$ ipython --no-banner

In [1]: import numpy as np

In [2]: np.set_printoptions(precision=2, suppress=True, linewidth=100)

In [3]: def rd(a):
   ...:     return np.round(a, 2) + 0
   ...: 

In [4]: mat = np.tril(np.array([[1, -1, -3, -3, -2],
   ...:     [-1, 2, 0, 2, 0],
   ...:     [1, -3, -3, 3, 0],
   ...:     [0, -1, -2, 2, -2],
   ...:     [0, -2, 3, 3, -3]]), -1) + np.eye(5, dtype=int)

In [5]: print(mat)
[[ 1  0  0  0  0]
 [-1  1  0  0  0]
 [ 1 -3  1  0  0]
 [ 0 -1 -2  1  0]
 [ 0 -2  3  3  1]]

In [6]: A2 = np.linalg.invert(mat)
---------------------------------------------------------------------------
AttributeError                            Traceback (most recent call last)
Cell In[6], line 1
----> 1 A2 = np.linalg.invert(mat)

AttributeError: module 'numpy.linalg' has no attribute 'invert'

In [7]: A2 = np.linalg.inv(mat)

In [8]: print(rd(np.linalg.slogdet(mat)[0]))
1.0

In [9]: print(rd(np.linalg.det(mat) * np.linalg.det(A2)))
1.0

In [10]: print(rd(np.linalg.inv(A2)))
[[ 1.  0.  0.  0.  0.]
 [-1.  1.  0.  0.  0.]
 [ 1. -3.  1.  0.  0.]
 [ 0. -1. -2.  1.  0.]
 [ 0. -2.  3.  3.  1.]]

In [11]: print(A2)
[[  1.   0.   0.   0.   0.]
 [  1.   1.  -0.  -0.  -0.]
 [  2.   3.   1.  -0.  -0.]
 [  5.   7.   2.   1.   0.]
 [-19. -28.  -9.  -3.   1.]]

In [12]: print(rd(np.linalg.det(mat) * A2))
[[  1.   0.   0.   0.   0.]
 [  1.   1.   0.   0.   0.]
 [  2.   3.   1.   0.   0.]
 [  5.   7.   2.   1.   0.]
 [-19. -28.  -9.  -3.   1.]]

In [13]: print(mat @ A2)
[[1. 0. 0. 0. 0.]
 [0. 1. 0. 0. 0.]
 [0. 0. 1. 0. 0.]
 [0. 0. 0. 1. 0.]
 [0. 0. 0. 0. 1.]]

In [14]: print(np.allclose(A2, mat.T))
False

In [15]: vals, evecs = np.linalg.eig(mat)

In [16]: print(rd(np.sort(np.linalg.eigvals(mat.T))))
[1. 1. 1. 1. 1.]

In [17]: print(rd(np.sort(np.linalg.eigvals(mat @ mat))))
[1. 1. 1. 1. 1.]

In [18]: print(np.prod(vals))
1.0

In [19]: print(mat @ evecs[:, 0] - vals[0] * evecs[:, 0])
[0. 0. 0. 0. 0.]

In [20]: f = np.array([1, 1, 3, 2, 3])

In [21]: A2 = mat + np.outer(f, np.eye(5)[4])

In [22]: print(np.linalg.matrix_rank(np.linalg.inv(A2) - np.linalg.inv(mat), tol=1e-8))
1

In [23]: print(rd(np.linalg.det(mat.T)))
1.0

In [24]: print(rd(np.linalg.det(2 * mat)), rd(np.linalg.det(mat)))
32.0 1.0

In [25]: print(np.poly(mat))
[  1.  -5.  10. -10.   5.  -1.]

In [26]: print(rd(np.linalg.eigvals(mat).sum().real))
5.0

In [27]: feats = np.load("arr.npy")

In [28]: print(feats)
[[ 0.95  0.7  -0.94 -0.96]
 [-0.89  0.42 -0.48 -0.81]
 [ 0.05  0.4  -0.41 -0.35]
 [ 1.   -0.97  0.39 -0.33]
 [-0.11 -0.62  0.83  0.92]
 [-0.99  0.92 -0.92 -0.98]
 [-1.   -0.29  0.74  0.1 ]
 [ 0.12 -0.45  0.45  0.4 ]
 [ 1.   -0.35 -0.96 -1.  ]
 [ 0.18  0.24  0.56  0.96]
 [-0.97  0.11  0.95  1.  ]
 [ 0.89  0.54  0.35  0.98]
 [-0.99  0.63  0.15  0.33]
 [ 0.25 -0.77  0.22 -0.74]
 [-0.58  0.74 -0.67 -0.62]
 [ 0.14  0.1  -0.86 -0.99]
 [-0.98  0.94 -0.51  0.35]
 [ 0.36 -0.49 -0.53 -0.97]
 [-0.33 -0.16  0.62  0.86]
 [ 1.   -0.37  0.15  0.92]
 [ 0.99 -0.54  0.42  0.86]
 [-0.33 -0.16  0.62  0.86]
 [-0.03 -0.75  0.06 -0.88]
 [ 0.99 -0.98  0.46 -0.79]
 [-1.   -0.53  0.6  -0.74]
 [ 0.97 -0.23  0.15  0.73]]

In [29]: vec = np.array([0, -6, 9, 9])

In [30]: y = feats @ vec

In [31]: print(rd(np.linalg.pinv(feats) @ feats))
[[1. 0. 0. 0.]
 [0. 1. 0. 0.]
 [0. 0. 1. 0.]
 [0. 0. 0. 1.]]

In [32]: print(rd(np.linalg.lstsq(feats, y)[0]))
[ 0. -6.  9.  9.]

In [33]: try:
    ...:     np.linalg.solve(feats, y)
    ...: except np.linalg.LinAlgError as e:
    ...:     print(repr(e))
    ...: 
LinAlgError('Last 2 dimensions of the array must be square')

In [34]: rng = np.random.default_rng(46374)

In [35]: y = y + 0.02 * rng.normal(size=26)

In [36]: print(rd(y))
[-21.32 -14.13  -9.23   6.38  19.45 -22.64   9.35  10.35 -15.54  12.22  16.88   8.75   0.51  -0.09
 -16.06 -17.27  -7.07 -10.51  14.29  11.85  14.74  14.22  -2.87   2.92   1.95   9.3 ]

In [37]: beta, *_ = np.linalg.lstsq(feats, y)

In [38]: print([round(float(np.linalg.norm(np.linalg.solve(feats.T @ feats + lam * np.eye(4), feats.T @ y))), 2) for lam in (0, 1, 10, 100)])
[14.07, 13.4, 9.5, 2.49]

In [39]: C2 = np.cov(feats, rowvar=False)

In [40]: print(rd(np.corrcoef(feats[:, 2], feats[:, 0])[0, 1]))
-0.07

In [41]: z = rng.permutation(4)

In [42]: A2 = feats[:, z] * rng.choice([-1, 1], 4)

In [43]: print(A2)
[[-0.96 -0.95 -0.94 -0.7 ]
 [-0.81  0.89 -0.48 -0.42]
 [-0.35 -0.05 -0.41 -0.4 ]
 [-0.33 -1.    0.39  0.97]
 [ 0.92  0.11  0.83  0.62]
 [-0.98  0.99 -0.92 -0.92]
 [ 0.1   1.    0.74  0.29]
 [ 0.4  -0.12  0.45  0.45]
 [-1.   -1.   -0.96  0.35]
 [ 0.96 -0.18  0.56 -0.24]
 [ 1.    0.97  0.95 -0.11]
 [ 0.98 -0.89  0.35 -0.54]
 [ 0.33  0.99  0.15 -0.63]
 [-0.74 -0.25  0.22  0.77]
 [-0.62  0.58 -0.67 -0.74]
 [-0.99 -0.14 -0.86 -0.1 ]
 [ 0.35  0.98 -0.51 -0.94]
 [-0.97 -0.36 -0.53  0.49]
 [ 0.86  0.33  0.62  0.16]
 [ 0.92 -1.    0.15  0.37]
 [ 0.86 -0.99  0.42  0.54]
 [ 0.86  0.33  0.62  0.16]
 [-0.88  0.03  0.06  0.75]
 [-0.79 -0.99  0.46  0.98]
 [-0.74  1.    0.6   0.53]
 [ 0.73 -0.97  0.15  0.23]]

In [44]: U, _, Vh = np.linalg.svd(feats.T @ A2)

In [45]: print(rd(np.linalg.lstsq(feats, A2)[0]))
[[ 0. -1.  0.  0.]
 [ 0.  0.  0. -1.]
 [ 0.  0.  1.  0.]
 [ 1.  0.  0.  0.]]

In [46]: print(z)
[3 0 2 1]

In [47]: z = feats[:, 3] > np.median(feats[:, 3])

In [48]: f = feats[z].mean(axis=0) - feats[~z].mean(axis=0)

In [49]: print(np.argsort(-np.abs(f).round(6), kind="stable"))
[3 2 0 1]

In [50]: print(((feats - feats.mean(axis=0)) @ f > 0).astype(int))
[0 0 0 0 1 0 1 1 0 1 1 1 1 0 0 0 1 0 1 1 1 1 0 0 0 1]

In [51]: print(rd(f))
[-0.14  0.09  0.73  1.49]

In [52]: A2 = np.c_[feats[:, :1] @ np.array([[3]]), np.array([2, 2, 2, 2, 3, 1, 2, 1, 1, 0, 0, 3, 1, 3, 2, 1, 0, 0, 0, 0, 2, 1, 1, 1, 1, 2])]

In [53]: print(rd(A2))
[[ 2.85  2.  ]
 [-2.67  2.  ]
 [ 0.15  2.  ]
 [ 3.    2.  ]
 [-0.33  3.  ]
 [-2.97  1.  ]
 [-3.    2.  ]
 [ 0.36  1.  ]
 [ 3.    1.  ]
 [ 0.54  0.  ]
 [-2.91  0.  ]
 [ 2.67  3.  ]
 [-2.97  1.  ]
 [ 0.75  3.  ]
 [-1.74  2.  ]
 [ 0.42  1.  ]
 [-2.94  0.  ]
 [ 1.08  0.  ]
 [-0.99  0.  ]
 [ 3.    0.  ]
 [ 2.97  2.  ]
 [-0.99  1.  ]
 [-0.09  1.  ]
 [ 2.97  1.  ]
 [-3.    1.  ]
 [ 2.91  2.  ]]

In [54]: print(rd(np.linalg.norm(A2 - feats @ np.linalg.lstsq(feats, A2)[0], axis=0)))
[0.   7.75]

In [55]: print(np.linalg.matrix_rank(np.c_[feats, A2]))
5

In [56]: print(rd(np.linalg.norm(np.linalg.qr(feats)[0].T @ A2, axis=0) ** 2 / ((A2 ** 2).sum(axis=0) + 1e-12)))
[1.   0.12]

In [57]: F = np.load("w.npy")

In [58]: print(F)
[[  9  -1   3]
 [  9  -9   1]
 [ 54 -46   8]]

In [59]: # rows and columns are dependent

In [60]: U, sv, Vh = np.linalg.svd(F)

In [61]: evecs = Vh[:(sv > 1e-8).sum()]

In [62]: vec = F[1] + 4 * F[2] + rng.integers(2) * np.eye(3)[1]

In [63]: print(vec)
[ 225. -192.   33.]

In [64]: print(rd(np.linalg.norm(vec - evecs.T @ evecs @ vec)))
0.23

In [65]: print(np.linalg.matrix_rank(np.vstack([F, vec])))
3

In [66]: hat = np.triu(np.array([[0, 5, 0], [0, 2, 1], [5, 4, 3]]), 1) + np.eye(3)

In [67]: A2 = hat @ F @ np.linalg.inv(hat)

In [68]: print(np.trace(A2), np.trace(F))
8.0 8

In [69]: print(rd(np.poly(A2)))
[   1.   -8. -188.    0.]

In [70]: print(A2)
[[  54. -316.  324.]
 [  63. -370.  379.]
 [  54. -316.  324.]]
